$ python3 -q
>>> import numpy as np
>>> from numpy import linalg as LA
>>> np.set_printoptions(suppress=True, linewidth=160)
>>> A = np.load("x.npy")
>>> print(A)
[[-2 -1]
 [-2 -2]
 [-3  0]
 [ 0  2]]
>>> Uu, sig, Vh = LA.svd(A, full_matrices=False)
>>> print(Uu.shape, sig.shape, Vh.shape)
(4, 2) (2,) (2, 2)
>>> print(np.allclose(Uu * sig @ Vh, A))
True
>>> print(np.round(np.abs(Vh[0]), 3))
[0.882 0.472]
>>> print(round(np.sqrt((sig ** 2).sum()), 3), round(LA.norm(A), 3))
5.099 5.099
>>> print(np.round(sig / sig[0], 3))
[1.    0.535]
>>> print(np.round(Vh @ Vh.T, 3) + 0)
[[1. 0.]
 [0. 1.]]
>>> Q, r_ = LA.qr(A)
>>> print(np.round(Q.T @ Q, 3) + 0)
[[1. 0.]
 [0. 1.]]
>>> print(np.allclose(r_.T @ r_, A.T @ A))
True
>>> print(np.trace(Q @ Q.T))
2.0
>>> print(round(abs(r_[0, 0]), 3), round(float(LA.norm(A[:, 0])), 3))
4.123 4.123
>>> print(r_.round(3))
[[4.123 1.455]
 [0.    2.623]]
>>> print(Q.round(3))
[[-0.485 -0.112]
 [-0.485 -0.493]
 [-0.728  0.404]
 [ 0.     0.762]]
>>> w1 = np.array([[0, 0, 3, 1, -2], [-1, -2, 3, -3, -3]])
>>> beta = np.array([3, 3, 1, 2, 3])
>>> H = np.maximum(A @ w1 + beta, 0)
>>> print(LA.matrix_rank(H))
4
>>> print((H > 0).astype(int))
[[1 1 0 1 1]
 [1 1 0 1 1]
 [1 1 0 0 1]
 [1 0 1 0 0]]
>>> print(H)
[[ 4  5  0  3 10]
 [ 5  7  0  6 13]
 [ 3  3  0  0  9]
 [ 1  0  7  0  0]]
>>> Z = np.array([[-1, 3, 0], [-2, -1, 1], [2, 1, -1], [3, 0, -1], [1, -1, 2]])
>>> print(H @ Z)
[[ 5 -3 22]
 [12 -5 27]
 [ 0 -3 21]
 [13 10 -7]]
>>> print(w1 @ Z)
[[ 7  5 -8]
 [-1  5 -8]]
